$ python3 -q
>>> import numpy as np
>>> import numpy.linalg as la
>>> np.set_printoptions(suppress=True, linewidth=200)
>>> W0 = np.load("w.npy")
>>> W0
array([[ 5.3, -4.1,  2. ,  0.1, -1.4, -3.6, -1.1, -2.3, -2. ,  3.9,  0.5,  3.4,  2.5,  3.7,  8. ],
       [ 0.4, -1. , -2.8, -0.8, -0.6, -3.2, -3.8,  1. , -0.2, -1.3, -3. , -4.5, -3.9,  0.9, -5. ],
       [ 6. , -5. ,  3.1,  0.4, -2.2, -4.2,  0.3, -1.3, -2.9,  4.2,  1.4,  2.6,  3.6,  4.3,  5.5],
       [ 4.5, -2.8,  3. , -0.9, -3.1, -3.9,  0.6, -1. , -1.3,  4.5,  0. ,  1.2,  2.3,  2.7,  6.1],
       [ 3.8, -4.5,  2.5,  0.3, -3.3, -4.6,  1.6, -0.5, -2.8,  2.7, -1.8,  1.4,  1.6,  4.5,  6.8],
       [-2.4, -2.1, -2.6,  3.3,  0.5, -2.2, -1. ,  2.4, -0.7, -1.5, -4. , -6.2, -6. ,  1.5, -4.7],
       [ 4.9, -5.1,  3.9,  0.4, -1.8, -2.1,  0.4, -0.4, -1.1,  3. ,  0.9,  2.6,  3. ,  6.1,  7.8],
       [ 0.9, -2. , -4.2,  1.3, -1. , -1.6, -0.6,  2.8,  2.4, -1. , -0.9, -3.5, -4. , -0.1, -6.5],
       [-0.1, -3.9, -1.3,  2.2, -1.3,  1.1, -2.8,  1.7,  1.2, -2.1, -2.7, -3.9, -5. ,  0.6, -4.1],
       [ 4.5, -4.6,  2.3, -0.2, -2.3, -3.2, -0.3, -1.7, -2. ,  3.2,  1.3,  0.9,  3.8,  3.8,  6.3],
       [ 4.7, -4.5,  2.3,  0.9, -0.5, -3.1,  0.9, -1.5, -0.7,  2.2,  0. ,  2. ,  2.2,  4. ,  6.7],
       [ 5.2, -3.7,  3.8, -0.5, -1. , -3.8, -0.6, -0.8, -1.6,  5.1,  1. ,  1.7,  2.8,  4.3,  6.4],
       [ 5.7, -4.5,  3.5,  0.7, -1.7, -3. , -1.8, -1.4, -1.7,  4.3, -1.3,  4.4,  4. ,  5. ,  7.6],
       [ 0. , -3.6, -2.9,  1.4, -1. , -1. , -2.9,  2.1,  0.9, -1.3, -1.8, -3.7, -5.5,  0.4, -3.5],
       [-0.2, -2.3, -0.7,  2.3, -0.5,  0.9, -0.8,  5.1,  1.1, -1.4, -2.3, -4.6, -5.9,  0.6, -5.5],
       [ 5.6, -5.8,  2.4,  1. , -2.7, -3.2,  0.6, -0.9, -2.4,  3.5,  1.3,  1.3,  3.4,  6. ,  9.5],
       [ 6.2, -5.4,  3.8,  0. , -0.4, -3.5, -1.8, -3.1, -1.7,  3.3,  1. ,  2. ,  3.5,  4.2,  7.1],
       [ 4.2, -4.7,  2.9,  0.2, -1.8, -2.5,  0.6, -2.7, -3.5,  3.6,  1.4,  3.9,  4.7,  3.3,  6.3]])
>>> vec = np.array([2, 1, 1, 1, 0, 0, 1, 0, 2, 2, 1, 2, 0, 2, 2])
>>> y = W0 @ vec
>>> np.round(la.solve(W0.T @ W0, W0.T @ y), 1) + 0
array([2., 1., 1., 1., 0., 0., 1., 0., 2., 2., 1., 2., 0., 2., 2.])
>>> rng = np.random.default_rng(820)
>>> y = y + 0.1 * rng.normal(size=18)
>>> y.round(1)
array([ 42. , -30.8,  39.7,  35.3,  30.9, -34.5,  47.1, -22. , -25.3,  32. ,  37.4,  42.1,  47.1, -24.2, -23.9,  46.5,  39.8,  35.9])
>>> c, *_ = la.lstsq(W0, y)
>>> [round(float(la.norm(la.solve(W0.T @ W0 + lam * np.eye(15), W0.T @ y))), 2) for lam in (0, 1, 10, 100)]
[5.42, 4.87, 4.07, 3.22]
>>> c.round()
array([ 2.,  1.,  1.,  1., -0., -0.,  1., -0.,  2.,  2.,  1.,  2., -0.,  2.,  2.])
>>> np.round(W0.T @ (y - W0 @ c), 1) + 0
array([0., 0., 0., 0., 0., 0., 0., 0., 0., 0., 0., 0., 0., 0., 0.])
>>> c.round(1) + 0
array([ 2. ,  1.1,  1.1,  1.1, -0.1, -0.1,  1. ,  0. ,  2. ,  1.9,  1.1,  2. ,  0. ,  2. ,  2. ])
>>> vec = np.array([0, 1, 0, 1, 0, 1, 1, 0, 3, 3, 2, 0, 0, 3, 1])
>>> np.sign((W0 @ vec).round(6))
array([ 1., -1.,  1.,  1.,  1., -1.,  1., -1., -1.,  1.,  1.,  1.,  1., -1., -1.,  1.,  1.,  1.])
>>> u = np.array([2, 0])
>>> np.polyval(u, W0[14])
array([ -0.4,  -4.6,  -1.4,   4.6,  -1. ,   1.8,  -1.6,  10.2,   2.2,  -2.8,  -4.6,  -9.2, -11.8,   1.2, -11. ])
>>> np.convolve(W0[14], u)
array([ -0.4,  -4.6,  -1.4,   4.6,  -1. ,   1.8,  -1.6,  10.2,   2.2,  -2.8,  -4.6,  -9.2, -11.8,   1.2, -11. ,   0. ])
>>> data = np.loadtxt("case3.csv", delimiter=",")
>>> data
array([[-0.1,  0.1,  0. ,  0. , -0.1,  0.2,  0. ,  0. ,  0.1,  0.1, -0.2,  0. ],
       [-2.1, -1. , -0.4, -1.2,  2.3,  0. , -1.2,  0.8, -3.7,  2.4,  0.3, -0.4],
       [-2.2, -1. , -0.3, -1.4,  2.4,  0.2, -1.2,  0.6, -3.9,  2.5,  0.3, -0.5],
       [-0.4, -0.4, -0.2, -0.5,  0.8, -0.1, -0.2,  0.1, -1.1,  0.8,  0.1, -0.2],
       [-1.3, -0.5, -0.2, -0.7,  1.5, -0.1, -0.7,  0.6, -2.6,  1.6,  0.2, -0.4],
       [ 0. ,  0. ,  0. ,  0.1,  0.1,  0. , -0.1,  0.1,  0. ,  0. ,  0. ,  0. ],
       [-1.4, -0.7, -0.3, -0.9,  1.6, -0.1, -0.8,  0.4, -2.8,  1.6,  0.2, -0.3],
       [-2.2, -0.9, -0.3, -1.2,  2.5, -0.2, -1.3,  0.5, -3.8,  2.5,  0.3, -0.5],
       [ 0.2,  0. ,  0.2,  0.1,  0.2,  0.1, -0.1,  0. ,  0. ,  0.2,  0.2,  0.1],
       [ 0.1, -0.2, -0.1,  0. , -0.1,  0.2,  0.1, -0.1,  0. ,  0. ,  0.1,  0. ],
       [ 0. ,  0. ,  0. ,  0. , -0.1,  0.2, -0.2,  0. ,  0. ,  0. ,  0.2,  0. ],
       [ 0. ,  0. ,  0.2,  0.1,  0.2,  0.2,  0.1,  0.1,  0.1,  0.1,  0. ,  0.1],
       [-3.4, -1.4, -0.3, -2.1,  4.2,  0.1, -1.9,  1.2, -6.4,  3.9,  0.4, -0.9],
       [-0.8, -0.3, -0.1, -0.5,  1. ,  0. , -0.5,  0.3, -1.2,  0.9,  0.2, -0.1],
       [-3.5, -1.4, -0.5, -2. ,  4.1,  0.1, -2. ,  0.9, -6.6,  4. ,  0.5, -1. ],
       [-3.4, -1.4, -0.4, -2. ,  4. , -0.1, -1.9,  1. , -6.3,  4.1,  0.2, -1. ],
       [-3.5, -1.6, -0.4, -1.9,  4. , -0.1, -1.8,  0.9, -6.6,  4.1,  0.6, -1. ],
       [-3.5, -1.5, -0.4, -2. ,  3.9, -0.1, -1.9,  1. , -6.5,  4. ,  0.5, -0.9],
       [-3.5, -1.5, -0.6, -2. ,  3.9,  0.2, -1.9,  0.9, -6.7,  4.1,  0.4, -1.1],
       [-0.1, -0.1,  0. , -0.1, -0.1, -0.1,  0. ,  0. ,  0. , -0.1,  0.1,  0. ],
       [-2.3, -0.9, -0.2, -1.2,  2.4, -0.3, -1.1,  0.8, -4.1,  2.5,  0.4, -0.5],
       [-0.7, -0.4, -0.1, -0.4,  1. ,  0. , -0.3,  0.2, -1.4,  0.6,  0.1, -0.4],
       [-2.6, -1.1, -0.4, -1.4,  3.2,  0. , -1.6,  1. , -5.1,  3.4,  0.4, -0.8],
       [-2. , -0.8, -0.2, -1.2,  2.4,  0.1, -1.1,  0.5, -3.9,  2.6,  0.3, -0.8],
       [-1.4, -0.6, -0.2, -0.7,  1.7, -0.1, -0.7,  0.5, -2.5,  1.8,  0.3, -0.2],
       [-2.1, -1. , -0.3, -1.3,  2.3,  0. , -1.2,  0.5, -4. ,  2.3,  0.2, -0.5],
       [-2.8, -1.4, -0.4, -1.6,  3.4,  0. , -1.6,  0.8, -5.3,  3.3,  0.5, -0.7],
       [-3.6, -1.5, -0.5, -2. ,  4.1,  0. , -2. ,  1. , -6.4,  3.9,  0.5, -1.1],
       [-2.2, -1. , -0.5, -1.1,  2.4, -0.1, -1.2,  0.6, -4. ,  2.2,  0.3, -0.6],
       [-2. , -1. , -0.4, -1.1,  2.4,  0.2, -1.3,  0.5, -3.9,  2.5,  0.2, -0.7],
       [-0.1, -0.1, -0.2,  0. ,  0. , -0.1,  0.2,  0.1,  0. ,  0.2,  0.2,  0. ],
       [-2.9, -1.1, -0.5, -1.7,  3.2,  0. , -1.6,  0.8, -5.2,  3. ,  0.4, -0.8]])
>>> Ac = data - data.mean(axis=0)
>>> Uu, sv, vt = la.svd(Ac, full_matrices=False)
>>> np.round(vt[0] * np.sign(vt[0, np.abs(vt[0]).argmax()]), 1) + 0
array([ 0.4,  0.1,  0. ,  0.2, -0.4,  0. ,  0.2, -0.1,  0.7, -0.4,  0. ,  0.1])
>>> np.round(Ac.mean(axis=0), 1) + 0
array([0., 0., 0., 0., 0., 0., 0., 0., 0., 0., 0., 0.])
>>> round(float((sv ** 2).sum() ** 2 / (sv ** 4).sum()), 1)
1.0
>>> sv.round(1)
array([20.9,  0.9,  0.8,  0.7,  0.6,  0.6,  0.5,  0.5,  0.5,  0.4,  0.4,  0.3])
>>> np.searchsorted(np.cumsum(sv ** 2) / (sv ** 2).sum(), 0.9) + 1
np.int64(1)
>>> (np.sign(Uu[:, 0]) == np.sign(Uu[0, 0])).astype(int)
array([1, 0, 0, 1, 1, 1, 1, 0, 1, 1, 1, 1, 0, 1, 0, 0, 0, 0, 0, 1, 0, 1, 0, 0, 1, 0, 0, 0, 0, 0, 1, 0])
>>> np.round(np.abs(vt[-1]), 1) + 0
array([0. , 0.6, 0.4, 0.1, 0.2, 0.1, 0.2, 0.3, 0.2, 0.1, 0. , 0.5])
>>> A2 = np.c_[data[:, :8] @ np.array([[1, 2, 2, 2, 2, 1, 1, 2],
...     [1, 2, 3, 2, 0, 2, 3, 3],
...     [1, 0, 1, 0, 1, 2, 3, 3],
...     [0, 3, 1, 0, 0, 2, 3, 3],
...     [0, 3, 2, 1, 0, 2, 3, 1],
...     [2, 0, 0, 1, 0, 3, 1, 0],
...     [1, 2, 3, 0, 2, 3, 1, 3],
...     [0, 2, 1, 2, 2, 0, 2, 1]]), np.array([-4, -1, -5, -4, 3, 5, 1, -3, 3, 3, -2, 2, -2, -2, -3, 2, 3, -3, 2, 1, 0, -2, 3, 2, -2, -1, 1, 2, 3, 0, -3, -3])]
>>> A2.round(1) + 0
array([[  0.4,  -0.3,  -0.1,   0.1,  -0.2,   0.5,   0.1,   0. ,  -4. ],
       [ -4.7,  -3.7,  -7. ,  -2.3,  -5.4,  -6.3,  -2.6, -12.5,  -1. ],
       [ -4.3,  -4.6,  -7.3,  -2.6,  -5.9,  -5.8,  -2.9, -13.1,  -5. ],
       [ -1.4,  -0.9,  -1.6,  -0.7,  -1.2,  -1.9,  -1.4,  -3.8,  -4. ],
       [ -2.9,  -1.4,  -3.5,  -1. ,  -3. ,  -3.5,  -0.6,  -6.8,   3. ],
       [ -0.1,   0.6,   0.1,   0.3,   0. ,   0.1,   0.7,   0.2,   5. ],
       [ -3.4,  -2.9,  -4.9,  -1.9,  -3.9,  -4.7,  -2.4,  -8.9,   1. ],
       [ -5.1,  -3.9,  -7. ,  -2.9,  -6.3,  -6.5,  -2.4, -12.5,  -3. ],
       [  0.5,   1.1,   0.8,   0.7,   0.4,   1.2,   1.7,   1.2,   3. ],
       [  0.3,  -0.5,  -0.5,  -0.3,   0.1,   0.2,  -1. ,  -0.6,   3. ],
       [  0.2,  -0.7,  -0.8,   0.1,  -0.4,  -0.2,  -0.3,  -0.7,  -2. ],
       [  0.7,   1.3,   1.1,   0.6,   0.6,   1.9,   2. ,   1.5,   2. ],
       [ -6.8,  -4.7,  -9.5,  -2.9,  -8.5,  -8. ,  -1.6, -18.5,  -2. ],
       [ -1.7,  -1.1,  -2.3,  -0.6,  -2.1,  -2.1,  -0.4,  -4.5,  -2. ],
       [ -7.2,  -5.7, -10.6,  -3.8,  -9.7,  -8.8,  -3. , -19.7,  -3. ],
       [ -7.3,  -5.4, -10.1,  -3.7,  -9. ,  -9. ,  -2.8, -18.9,   2. ],
       [ -7.5,  -5.7, -10.6,  -4.5,  -9.2,  -9. ,  -3.3, -19.2,   3. ],
       [ -7.5,  -6.1, -10.8,  -4.2,  -9.2,  -9.5,  -3.5, -19.5,  -3. ],
       [ -7.1,  -6.3, -11.1,  -4.1,  -9.6,  -9. ,  -4. , -20.2,   2. ],
       [ -0.4,  -1. ,  -0.8,  -0.6,  -0.2,  -1. ,  -1.1,  -0.9,   1. ],
       [ -5.1,  -3.4,  -6.4,  -2.7,  -5.4,  -6.3,  -1.8, -11.6,   0. ],
       [ -1.5,  -0.6,  -1.8,  -0.8,  -1.7,  -1.4,  -0.3,  -3.8,  -2. ],
       [ -5.7,  -3.2,  -7.7,  -2.2,  -6.8,  -6.8,  -1.3, -14.5,   3. ],
       [ -3.9,  -3.2,  -5.8,  -2.1,  -5.4,  -4.6,  -1.4, -11. ,   2. ],
       [ -3.1,  -1.4,  -3.7,  -1.4,  -3.4,  -3.4,  -0.6,  -7.2,  -2. ],
       [ -4.6,  -4.6,  -7.3,  -2.9,  -5.9,  -6.3,  -3.2, -12.8,  -1. ],
       [ -6.2,  -4.6,  -9. ,  -3.4,  -7.6,  -7.6,  -2.8, -16.4,   1. ],
       [ -7.6,  -5.9, -11. ,  -4.1,  -9.7,  -9.4,  -3.3, -20.1,   2. ],
       [ -5.1,  -3.7,  -7.2,  -2.9,  -6.1,  -6.5,  -2.9, -12.8,   3. ],
       [ -4.3,  -3.7,  -7.1,  -2.4,  -6. ,  -5.5,  -2.4, -12.5,   0. ],
       [ -0.4,   0.2,   0. ,  -0.3,   0.2,  -0.4,  -0.7,  -0.4,  -3. ],
       [ -6.1,  -5.1,  -8.9,  -3.2,  -7.9,  -7.9,  -3.2, -16.5,  -3. ]])
>>> la.matrix_rank(A2)
np.int64(9)
>>> np.round(la.norm(la.qr(data)[0].T @ A2, axis=0) ** 2 / ((A2 ** 2).sum(axis=0) + 1e-12), 1)
array([1. , 1. , 1. , 1. , 1. , 1. , 1. , 1. , 0.5])
>>> np.round(la.lstsq(data, A2[:, 0])[0], 1) + 0
array([1., 1., 1., 0., 0., 2., 1., 0., 0., 0., 0., 0.])
